$ python -q
>>> import numpy as np
>>> np.set_printoptions(precision=2, suppress=True, linewidth=120)
>>> tidy = lambda a: np.round(a, 2) + 0
>>> mat = np.load("sample16.npy")
>>> mat
array([[9, 8, 4, 3, 7, 6, 9, 7, 4],
       [4, 9, 8, 4, 3, 7, 6, 9, 7],
       [7, 4, 9, 8, 4, 3, 7, 6, 9],
       [9, 7, 4, 9, 8, 4, 3, 7, 6],
       [6, 9, 7, 4, 9, 8, 4, 3, 7],
       [7, 6, 9, 7, 4, 9, 8, 4, 3],
       [3, 7, 6, 9, 7, 4, 9, 8, 4],
       [4, 3, 7, 6, 9, 7, 4, 9, 8],
       [8, 4, 3, 7, 6, 9, 7, 4, 9]])
>>> r0 = np.array([6, 4, 0, 0, 9, 4, 7, 5, -3])
>>> out = mat + np.outer(r0, np.eye(9)[4])
>>> out
array([[ 9.,  8.,  4.,  3., 13.,  6.,  9.,  7.,  4.],
       [ 4.,  9.,  8.,  4.,  7.,  7.,  6.,  9.,  7.],
       [ 7.,  4.,  9.,  8.,  4.,  3.,  7.,  6.,  9.],
       [ 9.,  7.,  4.,  9.,  8.,  4.,  3.,  7.,  6.],
       [ 6.,  9.,  7.,  4., 18.,  8.,  4.,  3.,  7.],
       [ 7.,  6.,  9.,  7.,  8.,  9.,  8.,  4.,  3.],
       [ 3.,  7.,  6.,  9., 14.,  4.,  9.,  8.,  4.],
       [ 4.,  3.,  7.,  6., 14.,  7.,  4.,  9.,  8.],
       [ 8.,  4.,  3.,  7.,  3.,  9.,  7.,  4.,  9.]])
>>> def softmax(z):
...     e = np.exp(z - z.max(axis=-1, keepdims=True))
...     return e / e.sum(axis=-1, keepdims=True)
... 
>>> tidy(softmax(mat[4] + 5))
array([0.02, 0.37, 0.05, 0.  , 0.37, 0.14, 0.  , 0.  , 0.05])
>>> tidy(softmax(10 * mat[4]))
array([0. , 0.5, 0. , 0. , 0.5, 0. , 0. , 0. , 0. ])
>>> tidy(softmax(mat).sum(axis=1))
array([1., 1., 1., 1., 1., 1., 1., 1., 1.])
>>> tidy(softmax(mat[4]))
array([0.02, 0.37, 0.05, 0.  , 0.37, 0.14, 0.  , 0.  , 0.05])
>>> S = mat @ mat.T / np.sqrt(9)
>>> tidy(softmax(S + np.triu(np.full(S.shape, -np.inf), 1)))
array([[1., 0., 0., 0., 0., 0., 0., 0., 0.],
       [0., 1., 0., 0., 0., 0., 0., 0., 0.],
       [0., 0., 1., 0., 0., 0., 0., 0., 0.],
       [0., 0., 0., 1., 0., 0., 0., 0., 0.],
       [0., 0., 0., 0., 1., 0., 0., 0., 0.],
       [0., 0., 0., 0., 0., 1., 0., 0., 0.],
       [0., 0., 0., 0., 0., 0., 1., 0., 0.],
       [0., 0., 0., 0., 0., 0., 0., 1., 0.],
       [0., 0., 0., 0., 0., 0., 0., 0., 1.]])
>>> tidy(softmax(S)[4] @ mat)
array([6., 9., 7., 4., 9., 8., 4., 3., 7.])
>>> softmax(S).round(6).argmax(axis=1)
array([0, 1, 2, 3, 4, 5, 6, 7, 8])
>>> A = np.loadtxt("block12.csv", delimiter=",")
>>> tidy(A)
array([[ 0.76,  0.32, -0.12,  0.06,  0.09, -0.05, -0.03, -0.03, -0.22],
       [ 0.32,  0.27,  0.12, -0.13,  0.11,  0.14,  0.11, -0.12, -0.04],
       [-0.12,  0.12,  0.27, -0.28,  0.13,  0.19,  0.02, -0.14,  0.12],
       [ 0.06, -0.13, -0.28,  0.35, -0.21, -0.15,  0.19,  0.13, -0.11],
       [ 0.09,  0.11,  0.13, -0.21,  0.15,  0.05, -0.2 , -0.07,  0.03],
       [-0.05,  0.14,  0.19, -0.15,  0.05,  0.2 ,  0.24, -0.13,  0.08],
       [-0.03,  0.11,  0.02,  0.19, -0.2 ,  0.24,  0.81, -0.1 ,  0.01],
       [-0.03, -0.12, -0.14,  0.13, -0.07, -0.13, -0.1 ,  0.1 , -0.04],
       [-0.22, -0.04,  0.12, -0.11,  0.03,  0.08,  0.01, -0.04,  0.1 ]])
>>> # symmetric, so the eigenvalues are real
>>> print(np.argsort(-np.linalg.norm(A, axis=0).round(6), kind="stable")[:3])
[6 0 3]
>>> tidy(np.linalg.norm(A, 2) / np.linalg.norm(A))
np.float64(0.58)
>>> Uu, sigma, VT = np.linalg.svd(A)
>>> vecs = VT[:(sigma > 1e-8).sum()]
>>> rng = np.random.default_rng(957022)
>>> x0 = A[1] + -3 * A[0] + rng.integers(2) * np.eye(9)[7]
>>> print(tidy(x0))
[-1.96 -0.7   0.48 -0.3  -0.16  0.27  0.19  0.97  0.64]
>>> tidy(vecs.T @ vecs)
array([[ 0.76,  0.32, -0.12,  0.06,  0.09, -0.05, -0.03, -0.03, -0.22],
       [ 0.32,  0.27,  0.12, -0.13,  0.11,  0.14,  0.11, -0.12, -0.04],
       [-0.12,  0.12,  0.27, -0.28,  0.13,  0.19,  0.02, -0.14,  0.12],
       [ 0.06, -0.13, -0.28,  0.35, -0.21, -0.15,  0.19,  0.13, -0.11],
       [ 0.09,  0.11,  0.13, -0.21,  0.15,  0.05, -0.2 , -0.07,  0.03],
       [-0.05,  0.14,  0.19, -0.15,  0.05,  0.2 ,  0.24, -0.13,  0.08],
       [-0.03,  0.11,  0.02,  0.19, -0.2 ,  0.24,  0.81, -0.1 ,  0.01],
       [-0.03, -0.12, -0.14,  0.13, -0.07, -0.13, -0.1 ,  0.1 , -0.04],
       [-0.22, -0.04,  0.12, -0.11,  0.03,  0.08,  0.01, -0.04,  0.1 ]])
>>> np.allclose(vecs.T @ vecs @ x0, x0)
False
>>> tidy(np.diag(vecs.T @ vecs))
array([0.76, 0.27, 0.27, 0.35, 0.15, 0.2 , 0.81, 0.1 , 0.1 ])
>>> r = np.linalg.matrix_rank(A)
>>> r
np.int64(3)
>>> ns = np.linalg.svd(A)[2][r:].T
>>> np.linalg.matrix_rank(A.T @ A), np.linalg.matrix_rank(A @ A.T)
(np.int64(3), np.int64(3))
>>> [int(np.linalg.matrix_rank(A[:i])) for i in range(1, len(A) + 1)]
[1, 2, 3, 3, 3, 3, 3, 3, 3]
>>> W = np.array([[2, -3, 1, 3],
...     [0, -3, -3, -1],
...     [-3, 3, 0, 0],
...     [0, -1, -1, 0],
...     [3, 1, 0, -1],
...     [-2, -3, 0, 3],
...     [0, -2, 0, 1],
...     [-2, -2, -2, 3],
...     [-1, 1, 0, 3]])
>>> coef = np.array([-8, -5, 5, 7])
>>> act = np.maximum(A @ W + coef, 0)
>>> np.linalg.matrix_rank(act)
np.int64(2)
>>> C = np.array([[-2, -2, 1], [0, -2, -1], [-1, 1, -1], [-2, -2, 2]])
>>> W @ C
array([[-11,  -3,  10],
       [  5,   5,   4],
       [  6,   0,  -6],
       [  1,   1,   2],
       [ -4,  -6,   0],
       [ -2,   4,   7],
       [ -2,   2,   4],
       [  0,   0,   8],
       [ -4,  -6,   4]])
>>> (act @ C).round(6).argmax(axis=1)
array([2, 2, 2, 2, 2, 2, 2, 2, 2])
